% ipython --no-banner

In [1]: import numpy as np

In [2]: np.set_printoptions(suppress=True, linewidth=100)

In [3]: def rd(a):
   ...:     return np.round(a, 2) + 0
   ...: 

In [4]: K = np.load("arr.npy")

In [5]: K
Out[5]: 
array([[-1.18, -2.85,  0.5 , -1.65, -1.05,  2.61,  3.44, -4.25,  0.37,  1.44, -0.1 ],
       [-1.7 , -2.57,  1.62, -0.16, -1.21,  2.23,  1.79, -4.24,  1.2 ,  1.79, -1.06],
       [-2.38, -2.12,  0.14, -0.8 ,  1.08,  1.34,  1.  , -3.75,  1.36,  2.35, -0.1 ],
       [ 4.91,  4.39,  0.5 , -5.91,  0.63,  6.13, -5.24, -1.07,  0.1 , -1.31, -1.32],
       [-1.79, -2.52,  1.09, -2.11, -1.3 , -0.71,  3.4 , -2.41,  1.16,  1.67, -0.39],
       [-2.42, -2.43,  0.64, -1.2 , -1.23,  1.25,  3.09, -3.26,  0.61,  1.25,  0.01],
       [ 4.38,  4.94,  0.64, -6.09, -0.12,  4.47, -5.09, -1.23,  3.09, -3.23, -1.62],
       [ 4.21,  3.34,  1.14, -6.81,  0.51,  7.31, -7.11, -2.11,  0.93, -0.15, -4.75],
       [ 3.34,  3.77,  2.5 , -5.04,  0.51,  6.69, -6.31, -0.23,  4.33, -0.39, -2.5 ],
       [ 3.55,  4.26,  1.97, -4.85,  0.71,  5.93, -7.71, -0.38,  2.79, -2.07, -2.07],
       [-2.  , -2.41,  0.72, -1.21, -0.15,  1.25,  3.06, -2.83, -0.19,  0.73, -0.37],
       [-2.6 , -3.66,  2.35, -1.34, -0.4 ,  1.6 ,  2.25, -5.47,  0.84,  1.25, -0.01],
       [-1.5 , -3.26, -0.54, -1.42, -0.26,  1.56,  1.78, -2.4 , -1.6 ,  1.93, -0.51],
       [-1.22, -4.48,  0.82, -0.63, -0.14,  0.87,  1.73, -5.92,  0.54,  2.26, -0.38],
       [-0.41, -2.6 ,  0.96, -0.37, -0.87,  0.98,  3.1 , -3.4 ,  1.33,  0.73, -1.03],
       [-3.34, -2.78,  0.64, -0.37, -1.04,  2.08,  2.22, -6.26,  1.17,  3.24, -0.96],
       [ 4.66,  4.11, -1.19, -7.12,  2.11,  6.38, -7.33, -0.88,  2.88, -0.65, -2.46],
       [ 3.38,  4.66, -0.18, -7.14,  0.79,  4.9 , -5.5 , -0.08,  4.79, -0.59, -1.6 ],
       [ 4.87,  4.24,  1.04, -6.72, -0.45,  5.51, -5.76, -0.81,  4.  , -1.49, -1.8 ],
       [ 1.5 ,  5.03,  0.9 , -3.62, -0.32,  6.3 , -7.48, -1.03,  4.21, -0.39, -3.1 ],
       [ 3.69,  3.86,  0.45, -5.57,  1.18,  6.6 , -4.95, -1.03,  3.17, -0.7 , -0.52],
       [ 4.19,  3.79,  1.36, -6.34, -0.91,  7.26, -4.72,  0.31,  3.79, -1.83, -2.41],
       [ 2.39,  5.16,  1.19, -5.52,  1.41,  6.92, -5.  , -1.59,  4.08, -1.05, -1.2 ],
       [ 4.44,  4.08, -0.21, -6.5 ,  0.37,  6.51, -6.46,  0.15,  2.43, -0.79, -2.35],
       [-1.45, -2.84,  1.1 , -2.61,  0.51,  1.9 ,  4.29, -3.99, -0.91,  3.25,  0.75],
       [ 5.8 ,  4.42,  0.9 , -6.42,  1.53,  5.86, -5.61, -0.79,  2.85, -0.23, -1.49],
       [ 5.35,  3.96,  3.28, -4.08,  0.85,  5.75, -6.87, -0.17,  3.3 , -1.02, -1.71],
       [-2.46, -2.75,  2.11, -1.36, -0.41,  2.98,  3.56, -1.87,  0.54,  1.72, -0.25],
       [ 5.11,  3.92, -0.87, -5.99,  0.63,  4.91, -4.53, -1.27,  4.21, -1.48, -2.12],
       [ 4.49,  3.73,  0.1 , -5.76, -0.7 ,  5.34, -5.96,  0.21,  3.02, -2.2 , -3.37],
       [-1.83, -2.5 ,  0.59, -1.01, -1.65,  0.75,  1.41, -4.15,  1.75,  2.52, -1.4 ],
       [-2.51, -2.02, -0.47, -1.75, -1.56,  1.45,  4.03, -3.25,  0.68,  1.25, -1.17],
       [-1.62, -1.31,  0.04, -1.26, -1.32,  0.96,  1.95, -4.21, -1.98,  0.46,  0.47],
       [ 3.93,  5.53, -2.92, -4.46,  0.91,  6.62, -5.76,  0.05,  3.24, -0.69, -2.  ],
       [ 5.01,  1.2 ,  0.98, -4.95,  1.61,  5.95, -7.53, -0.38,  5.09, -2.15, -3.19]])

In [6]: gram = K.T @ K

In [7]: rd(np.linalg.eigvalsh(gram)[::-1])
Out[7]: 
array([3061.32,  647.05,   64.44,   45.86,   42.59,   34.22,   29.28,   23.97,   14.87,   11.46,
          4.71])

In [8]: rd(np.trace(gram)), rd((K ** 2).sum())
Out[8]: (np.float64(3979.78), np.float64(3979.78))

In [9]: x0 = np.array([1, 3, 3, 0, 2, 2, 3, 0, 3, 3, 2])

In [10]: target = K @ x0

In [11]: b, lr = np.zeros(11), 1 / np.linalg.norm(K, 2) ** 2

In [12]: for i in range(8):
    ...:     b -= lr * K.T @ (K @ b - target)
    ...:     if i % 2 == 0: print(i, round(np.linalg.norm(K @ b - target), 2))
    ...: 
0 49.76
2 42.59
4 39.02
6 37.08

In [13]: rd(b)
Out[13]: array([ 0.07,  0.13,  0.45, -0.89,  0.06,  1.08,  0.04, -0.73,  0.72,  0.33, -0.07])

In [14]: E = np.load("sample19.npy")

In [15]: E
Out[15]: 
array([[  1,  -3,   9, -27],
       [  1,  -2,   4,  -8],
       [  1,  -1,   1,  -1],
       [  1,   0,   0,   0],
       [  1,   1,   1,   1],
       [  1,   2,   4,   8],
       [  1,   3,   9,  27],
       [  1,   4,  16,  64]])

In [16]: # column 3 is much longer than the rest

In [17]: t3 = np.stack([E, -1 * E, E[::-1]])

In [18]: np.einsum("bij,cij->bc", t3, t3)
Out[18]: 
array([[ 6188, -6188, -3568],
       [-6188,  6188,  3568],
       [-3568,  3568,  6188]])

In [19]: x0 = np.array([1, -1, 1, 1])

In [20]: target = E @ x0

In [21]: target
Out[21]: array([-14,  -1,   2,   1,   2,  11,  34,  77])

In [22]: rd(np.linalg.solve(E.T @ E, E.T @ target))
Out[22]: array([ 1., -1.,  1.,  1.])

In [23]: rd(np.linalg.lstsq(E, target)[0])
Out[23]: array([ 1., -1.,  1.,  1.])

In [24]: rng = np.random.default_rng(4802)

In [25]: target = target + 0.1 * rng.normal(size=8)

In [26]: rd(target)
Out[26]: array([-13.95,  -1.11,   2.08,   1.05,   2.  ,  11.13,  33.92,  76.96])

In [27]: b, *_ = np.linalg.lstsq(E, target)

In [28]: b.round()
Out[28]: array([ 1., -1.,  1.,  1.])

In [29]: rd(b)
Out[29]: array([ 1.03, -0.98,  1.  ,  1.  ])

In [30]: out = np.array([[5, 4, 6], [-9, -6, 9], [8, 6, -6], [7, 6, 6]])

In [31]: np.linalg.matrix_rank(np.vstack([E, out.T]))
Out[31]: np.int64(4)

In [32]: E @ out
Out[32]: 
array([[ -85,  -86, -237],
       [  -1,   -8,  -84],
       [  15,   10,  -15],
       [   5,    4,    6],
       [  11,   10,   15],
       [  75,   64,   48],
       [ 239,  202,  141],
       [ 545,  460,  330]])

In [33]: np.einsum("ij,ij->i", E, E)
Out[33]: array([ 820,   85,    4,    1,    4,   85,  820, 4369])

In [34]: np.einsum("ik,kj->ji", E, out)
Out[34]: 
array([[ -85,   -1,   15,    5,   11,   75,  239,  545],
       [ -86,   -8,   10,    4,   10,   64,  202,  460],
       [-237,  -84,  -15,    6,   15,   48,  141,  330]])

In [35]: np.vstack([E, out.T]).shape
Out[35]: (11, 4)

In [36]: P = E @ np.linalg.solve(E.T @ E, E.T)

In [37]: rd(P)
Out[37]: 
array([[ 0.89,  0.24, -0.06, -0.12, -0.05,  0.06,  0.09, -0.06],
       [ 0.24,  0.37,  0.33,  0.18,  0.01, -0.11, -0.11,  0.09],
       [-0.06,  0.33,  0.42,  0.31,  0.12, -0.06, -0.11,  0.06],
       [-0.12,  0.18,  0.31,  0.31,  0.23,  0.12,  0.01, -0.05],
       [-0.05,  0.01,  0.12,  0.23,  0.31,  0.31,  0.18, -0.12],
       [ 0.06, -0.11, -0.06,  0.12,  0.31,  0.42,  0.33, -0.06],
       [ 0.09, -0.11, -0.11,  0.01,  0.18,  0.33,  0.37,  0.24],
       [-0.06,  0.09,  0.06, -0.05, -0.12, -0.06,  0.24,  0.89]])

In [38]: np.allclose(P @ P, P)
Out[38]: True

In [39]: rd(P @ E[:, 3])
Out[39]: array([-27.,  -8.,  -1.,   0.,   1.,   8.,  27.,  64.])

In [40]: np.linalg.matrix_rank(np.eye(8) - P)
Out[40]: np.int64(4)

In [41]: f = np.array([0, 0])

In [42]: np.polyval(f, E[0])
Out[42]: array([0, 0, 0, 0])

In [43]: np.correlate(E[0], E[2], "full")
Out[43]: array([ -1,   4, -13,  40, -39,  36, -27])

In [44]: np.cross(E[0, :3], E[2, :3])
Out[44]: array([6, 8, 2])

In [45]: J = np.loadtxt("w.csv", delimiter=",")

In [46]: J
Out[46]: 
array([[ 1.,  4.,  0.,  0.,  0.,  2.,  0.,  4.,  0.,  2.],
       [ 4.,  1.,  0.,  0.,  0.,  2.,  0.,  4.,  0.,  2.],
       [ 0.,  0., -3.,  0.,  0.,  0.,  0.,  0.,  0.,  0.],
       [ 0.,  0.,  0., -3.,  0.,  0.,  0.,  0.,  0.,  0.],
       [ 0.,  0.,  0.,  0., -3.,  0.,  0.,  0.,  0.,  0.],
       [ 2.,  2.,  0.,  0.,  0., -2.,  0.,  2.,  0.,  1.],
       [ 0.,  0.,  0.,  0.,  0.,  0., -3.,  0.,  0.,  0.],
       [ 4.,  4.,  0.,  0.,  0.,  2.,  0.,  1.,  0.,  2.],
       [ 0.,  0.,  0.,  0.,  0.,  0.,  0.,  0., -3.,  0.],
       [ 2.,  2.,  0.,  0.,  0.,  1.,  0.,  2.,  0., -2.]])

In [47]: # 6 groups of indices that never mix

In [48]: evals, evecs = np.linalg.eigh(J)

In [49]: x0 = np.array([1, 2, 2, 3, 1, 2, 2, 2, 2, 1])

In [50]: np.abs(J).sum(axis=1).max(), np.abs(evals).max()
Out[50]: (np.float64(13.0), np.float64(11.0))

In [51]: x0 @ J @ x0
Out[51]: np.float64(61.0)

In [52]: rd(evecs * np.abs(evals) @ evecs.T)
Out[52]: 
array([[5.29, 2.29, 0.  , 0.  , 0.  , 1.14, 0.  , 2.29, 0.  , 1.14],
       [2.29, 5.29, 0.  , 0.  , 0.  , 1.14, 0.  , 2.29, 0.  , 1.14],
       [0.  , 0.  , 3.  , 0.  , 0.  , 0.  , 0.  , 0.  , 0.  , 0.  ],
       [0.  , 0.  , 0.  , 3.  , 0.  , 0.  , 0.  , 0.  , 0.  , 0.  ],
       [0.  , 0.  , 0.  , 0.  , 3.  , 0.  , 0.  , 0.  , 0.  , 0.  ],
       [1.14, 1.14, 0.  , 0.  , 0.  , 3.57, 0.  , 1.14, 0.  , 0.57],
       [0.  , 0.  , 0.  , 0.  , 0.  , 0.  , 3.  , 0.  , 0.  , 0.  ],
       [2.29, 2.29, 0.  , 0.  , 0.  , 1.14, 0.  , 5.29, 0.  , 1.14],
       [0.  , 0.  , 0.  , 0.  , 0.  , 0.  , 0.  , 0.  , 3.  , 0.  ],
       [1.14, 1.14, 0.  , 0.  , 0.  , 0.57, 0.  , 1.14, 0.  , 3.57]])

In [53]: (np.sign(evecs[:, -1].round(6)) == np.sign(evecs[0, -1].round(6))).astype(int)
Out[53]: array([1, 1, 0, 0, 0, 1, 0, 1, 0, 1])
